$ ipython --no-banner

In [1]: import numpy as np

In [2]: import numpy.linalg as la

In [3]: np.set_printoptions(precision=3, suppress=True, linewidth=140)

In [4]: rd = lambda a: np.round(a, 3) + 0

In [5]: W0 = np.loadtxt("w.csv", delimiter=",")

In [6]: print(W0)
[[ 1. -1.  0.  0.  0.  0.]
 [-1. -1.  0.  0.  0.  0.]
 [ 0.  1.  0.  0.  0.  0.]
 [ 0.  0.  1. -1.  0.  0.]
 [ 0.  0. -1. -1.  0.  0.]
 [ 0.  0.  0.  1.  0.  0.]
 [ 0.  0.  0.  0.  1. -1.]
 [ 0.  0.  0.  0. -1. -1.]
 [ 0.  0.  0.  0.  0.  1.]]

In [7]: M2 = np.c_[W0[:, :3] @ np.array([[-4, -1, 0], [-5, -2, 0], [1, 2, 0]]), np.array([1, 1, 3, 2, 3, -1, -2, 2, 1])]

In [8]: print(M2)
[[ 1.  1.  0.  1.]
 [ 9.  3.  0.  1.]
 [-5. -2.  0.  3.]
 [ 1.  2.  0.  2.]
 [-1. -2.  0.  3.]
 [ 0.  0.  0. -1.]
 [ 0.  0.  0. -2.]
 [ 0.  0.  0.  2.]
 [ 0.  0.  0.  1.]]

In [9]: print(rd(la.norm(la.qr(W0)[0].T @ M2, axis=0) ** 2 / ((M2 ** 2).sum(axis=0) + 1e-12)))
[1.    1.    0.    0.623]

In [10]: print(rd(la.lstsq(W0, M2[:, 0])[0]))
[-4. -5.  1.  0.  0.  0.]

In [11]: x = np.array([1, 1, 0, 2, 1, 3])

In [12]: print(np.sign((W0 @ x).round(6)))
[ 0. -1.  1. -1. -1.  1. -1. -1.  1.]

In [13]: print(W0 @ (2 * x))
[ 0. -4.  2. -4. -4.  4. -4. -8.  6.]

In [14]: print(W0 @ x)
[ 0. -2.  1. -2. -2.  2. -2. -4.  3.]

In [15]: print((W0 * x).sum(axis=1))
[ 0. -2.  1. -2. -2.  2. -2. -4.  3.]

In [16]: print(W0 @ np.eye(6)[2])
[ 0.  0.  0.  1. -1.  0.  0.  0.  0.]

In [17]: print(W0 * x)
[[ 1. -1.  0.  0.  0.  0.]
 [-1. -1.  0.  0.  0.  0.]
 [ 0.  1.  0.  0.  0.  0.]
 [ 0.  0.  0. -2.  0.  0.]
 [ 0.  0. -0. -2.  0.  0.]
 [ 0.  0.  0.  2.  0.  0.]
 [ 0.  0.  0.  0.  1. -3.]
 [ 0.  0.  0.  0. -1. -3.]
 [ 0.  0.  0.  0.  0.  3.]]

In [18]: print(np.einsum("ij,j->i", W0, x))
[ 0. -2.  1. -2. -2.  2. -2. -4.  3.]

In [19]: q, vecs = la.qr(W0[:, :1])[0], la.qr(W0[:, 1:])[0]

In [20]: sigma = la.svd(q.T @ vecs, compute_uv=False)

In [21]: print(rd(la.norm(q @ q.T - vecs @ vecs.T, 2)))
1.0

In [22]: print(rd(sigma))
[0.]

In [23]: print((sigma > 0.9).sum())
0

In [24]: M2 = np.array([[1, 1, 2], [3, 1, 3], [0, 1, 3], [3, 0, 1], [2, 1, 2], [1, 0, 0]])

In [25]: print(np.einsum("ik,kj->ji", W0, M2))
[[-2. -4.  3. -3. -3.  3.  1. -3.  1.]
 [ 0. -2.  1.  1. -1.  0.  1. -1.  0.]
 [-1. -5.  3.  2. -4.  1.  2. -2.  0.]]

In [26]: print(W0 @ M2)
[[-2.  0. -1.]
 [-4. -2. -5.]
 [ 3.  1.  3.]
 [-3.  1.  2.]
 [-3. -1. -4.]
 [ 3.  0.  1.]
 [ 1.  1.  2.]
 [-3. -1. -2.]
 [ 1.  0.  0.]]

In [27]: print(np.einsum("ij,ij->i", W0, W0))
[2. 2. 1. 2. 2. 1. 2. 2. 1.]

In [28]: print(la.matrix_rank(W0 @ M2))
3

In [29]: print(la.matrix_rank(np.vstack([W0, M2.T])))
6

In [30]: P = W0 @ la.solve(W0.T @ W0, W0.T)

In [31]: print(np.allclose(P @ P, P))
True

In [32]: print(rd(P))
[[ 0.833 -0.167 -0.333  0.     0.     0.     0.     0.     0.   ]
 [-0.167  0.833 -0.333  0.     0.     0.     0.     0.     0.   ]
 [-0.333 -0.333  0.333  0.     0.     0.     0.     0.     0.   ]
 [ 0.     0.     0.     0.833 -0.167 -0.333  0.     0.     0.   ]
 [ 0.     0.     0.    -0.167  0.833 -0.333  0.     0.     0.   ]
 [ 0.     0.     0.    -0.333 -0.333  0.333  0.     0.     0.   ]
 [ 0.     0.     0.     0.     0.     0.     0.833 -0.167 -0.333]
 [ 0.     0.     0.     0.     0.     0.    -0.167  0.833 -0.333]
 [ 0.     0.     0.     0.     0.     0.    -0.333 -0.333  0.333]]

In [33]: A = np.loadtxt("test0.csv", delimiter=",")

In [34]: print(rd(A))
[[0.007 0.007 0.037 0.037 0.052 0.037 0.022]
 [0.007 0.007 0.037 0.037 0.052 0.037 0.022]
 [0.037 0.037 0.185 0.185 0.259 0.185 0.111]
 [0.037 0.037 0.185 0.185 0.259 0.185 0.111]
 [0.052 0.052 0.259 0.259 0.363 0.259 0.156]
 [0.037 0.037 0.185 0.185 0.259 0.185 0.111]
 [0.022 0.022 0.111 0.111 0.156 0.111 0.067]]

In [35]: # symmetric

In [36]: print(np.abs(np.diag(la.qr(A)[1])) > 1e-9)
[ True False False False False False False]

In [37]: print(np.allclose(A[:-1].T @ la.lstsq(A[:-1].T, A[-1])[0], A[-1]))
True

In [38]: K = np.loadtxt("block6.csv", delimiter=",")

In [39]: print(K)
[[  0.434  -1.072   4.527  -0.011  -5.177   0.578  -4.333]
 [  3.417   0.903   0.045   4.46    2.117   3.332  -2.65 ]
 [ -0.005   0.812   2.743   1.521   3.777   6.094 -13.57 ]
 [  5.453  -1.167  -2.03    4.684   3.684   0.882   0.477]
 [ -2.555  -3.339   1.21    0.51    0.607   2.175   7.786]
 [ -5.792  -1.002   1.143   1.803  -6.235   1.879   2.785]
 [ -3.493  -1.334   1.818   0.656  -0.238  -0.733   3.927]
 [ -4.502  -0.769   4.332  -0.163  -1.292  -0.904   2.733]
 [ -1.41    1.739  -1.163   2.154   4.164   1.82    7.008]]

In [40]: print(la.cond(A) > 100)
True

In [41]: print(la.matrix_rank(A, rtol=0.1))
1

In [42]: print([round(float(x), 3) for x in la.svd(A, compute_uv=False)[:3]])
[1.0, 0.0, 0.0]

In [43]: q, Rm = la.qr(K)

In [44]: print(np.allclose(Rm.T @ Rm, K.T @ K))
True

In [45]: print(rd(q.T @ q))
[[1. 0. 0. 0. 0. 0. 0.]
 [0. 1. 0. 0. 0. 0. 0.]
 [0. 0. 1. 0. 0. 0. 0.]
 [0. 0. 0. 1. 0. 0. 0.]
 [0. 0. 0. 0. 1. 0. 0.]
 [0. 0. 0. 0. 0. 1. 0.]
 [0. 0. 0. 0. 0. 0. 1.]]

In [46]: print(rd(q @ Rm))
[[  0.434  -1.072   4.527  -0.011  -5.177   0.578  -4.333]
 [  3.417   0.903   0.045   4.46    2.117   3.332  -2.65 ]
 [ -0.005   0.812   2.743   1.521   3.777   6.094 -13.57 ]
 [  5.453  -1.167  -2.03    4.684   3.684   0.882   0.477]
 [ -2.555  -3.339   1.21    0.51    0.607   2.175   7.786]
 [ -5.792  -1.002   1.143   1.803  -6.235   1.879   2.785]
 [ -3.493  -1.334   1.818   0.656  -0.238  -0.733   3.927]
 [ -4.502  -0.769   4.332  -0.163  -1.292  -0.904   2.733]
 [ -1.41    1.739  -1.163   2.154   4.164   1.82    7.008]]

In [47]: print(rd(np.abs(np.diag(Rm))))
[10.776  4.388  6.31   6.82   8.213  5.055  8.461]

In [48]: M = np.loadtxt("layer14.csv", delimiter=",")

In [49]: print(M)
[[ -3.528  -2.599   5.349]
 [ -6.723  -9.166 -12.372]
 [ -0.425  -5.023   5.119]
 [ -6.217   0.324 -10.981]
 [ -7.061  -1.244  18.666]
 [ 12.434 -11.747  12.176]
 [ -0.149 -20.469 -11.562]
 [  5.579  -5.827   3.035]
 [ 10.563  17.471   2.127]
 [  0.291 -23.043  -0.803]
 [ 17.924 -10.536   2.145]
 [ -8.064   4.698 -17.201]
 [ 13.52   12.378 -10.16 ]
 [  3.32   -9.634   4.121]
 [  1.786 -11.425   0.197]
 [ -4.582  10.423   1.555]
 [ -2.797  -1.833   8.832]
 [ 11.172   1.395 -14.625]
 [ -2.881   7.855   6.023]
 [ -5.423  14.305   4.779]
 [  5.998   2.369   3.678]
 [  6.036  14.007   3.765]
 [  0.858  -6.937 -10.915]
 [  2.182   9.887  -6.75 ]
 [-11.984   8.527   2.738]
 [  2.58  -11.036 -14.068]
 [ -2.5    10.991   9.002]
 [ 18.521  13.574   9.521]
 [-12.989  -8.152   5.901]
 [-10.542  -5.518   0.456]
 [ -4.877  10.946   8.012]
 [ -9.019   4.278  -4.08 ]
 [ -3.477   1.649 -10.397]
 [  4.69   10.961  -3.558]
 [ -0.27   -6.199   8.526]
 [-10.442 -12.836  -6.069]
 [  8.677   7.101 -11.437]]

In [50]: D = la.norm(M[:, None] - M[None], axis=-1)

In [51]: print((D + 1e9 * np.eye(37)).round(6).argmin(axis=1))
[16 22 34 32 16 10 25 13 21  6  5  3 36  7 13 19  0 36 30 30  7  8 25 33 15 22 30  8 29 28 26  3  3 23  2  1 17]

In [52]: print(np.flatnonzero(D[5] < D.mean() / 2))
[5]
